>>> import numpy as np
>>> np.set_printoptions(precision=2, suppress=True, linewidth=160, floatmode="fixed")
>>> feats = np.array([[-1.3, -0.5, 1.2, 1.5],
...     [-0.1, 0.9, 0.6, -0.5],
...     [0.5, 2.1, 2.0, -1.4],
...     [1.0, 0.0, -2.1, -0.7],
...     [-0.6, 2.4, -1.3, -0.9],
...     [0.0, -0.3, -0.7, 1.4],
...     [1.3, 0.4, -1.3, 0.9],
...     [0.3, 0.4, -1.5, -1.3],
...     [1.0, 0.7, 1.2, -0.5],
...     [1.1, 1.2, -0.5, 0.0],
...     [0.9, -1.7, -0.3, 1.2],
...     [-0.7, -0.4, -0.6, 0.0]])
>>> rng = np.random.default_rng(5475)
>>> feats[:, 0] = 4 * feats[:, 3] + 0.02 * rng.normal(size=12)
>>> feats.round(2) + 0
array([[ 6.02, -0.50,  1.20,  1.50],
       [-2.02,  0.90,  0.60, -0.50],
       [-5.62,  2.10,  2.00, -1.40],
       [-2.82,  0.00, -2.10, -0.70],
       [-3.61,  2.40, -1.30, -0.90],
       [ 5.61, -0.30, -0.70,  1.40],
       [ 3.59,  0.40, -1.30,  0.90],
       [-5.20,  0.40, -1.50, -1.30],
       [-2.01,  0.70,  1.20, -0.50],
       [ 0.00,  1.20, -0.50,  0.00],
       [ 4.75, -1.70, -0.30,  1.20],
       [ 0.03, -0.40, -0.60,  0.00]])
>>> cov = np.cov(feats, rowvar=False)
>>> cov
array([[17.34, -3.32,  0.03,  4.33],
       [-3.32,  1.31,  0.23, -0.83],
       [ 0.03,  0.23,  1.60,  0.01],
       [ 4.33, -0.83,  0.01,  1.08]])
>>> cov.shape
(4, 4)
>>> np.argwhere(np.triu(np.abs(np.corrcoef(feats.T)) > 0.8, 1))
array([[0, 3]])
>>> np.corrcoef(feats.T)
array([[ 1.00, -0.70,  0.01,  1.00],
       [-0.70,  1.00,  0.16, -0.70],
       [ 0.01,  0.16,  1.00,  0.01],
       [ 1.00, -0.70,  0.01,  1.00]])
>>> data = np.load("w.npy")
>>> data
array([[ 7,  3,  2, -2],
       [ 0,  0,  2, -3],
       [-3, -1,  8, -2],
       [ 3, -3, -3, 15]])
>>> vec = np.array([5, 9, 0, 1])
>>> a = np.maximum(data @ vec, 0)
>>> data.T @ a
array([429, 171, 111, -75])
>>> data * (a > 1e-9)[:, None]
array([[ 7,  3,  2, -2],
       [ 0,  0,  0,  0],
       [ 0,  0,  0,  0],
       [ 3, -3, -3, 15]])
>>> np.maximum(data @ vec, 0) - np.maximum(-data @ vec, 0)
array([ 60,  -3, -26,   3])
>>> np.maximum(data @ (3 * vec), 0)
array([180,   0,   0,   9])
>>> a
array([60,  0,  0,  3])
>>> np.tanh(data @ vec)
array([ 1.00, -1.00, -1.00,  1.00])
>>> K = np.load("a.npy")
>>> K
array([[-1.60,  0.60, -0.75, -0.72],
       [ 0.60, -1.01, -0.72, -1.44],
       [-0.75, -0.72,  1.60, -0.60],
       [-0.72, -1.44, -0.60,  1.01]])
>>> (data + data.T) / 2
array([[ 7.00,  1.50, -0.50,  0.50],
       [ 1.50,  0.00,  0.50, -3.00],
       [-0.50,  0.50,  8.00, -2.50],
       [ 0.50, -3.00, -2.50, 15.00]])
>>> np.allclose(data, data.T)
False
>>> data @ data
array([[ 37,  25,  42, -57],
       [-15,   7,  25, -49],
       [-51, -11,  62, -37],
       [ 75, -33, -69, 234]])
>>> data.inv()
Traceback (most recent call last):
  File "<python-input-26>", line 1, in <module>
    data.inv()
    ^^^^^^^^
AttributeError: 'numpy.ndarray' object has no attribute 'inv'
>>> np.sort(np.abs(np.linalg.eigvals(data)))
array([ 0.68,  8.11,  8.11, 14.86])
>>> (data - data.T) / 2
array([[ 0.00,  1.50,  2.50, -2.50],
       [-1.50,  0.00,  1.50,  0.00],
       [-2.50, -1.50,  0.00,  0.50],
       [ 2.50,  0.00, -0.50,  0.00]])
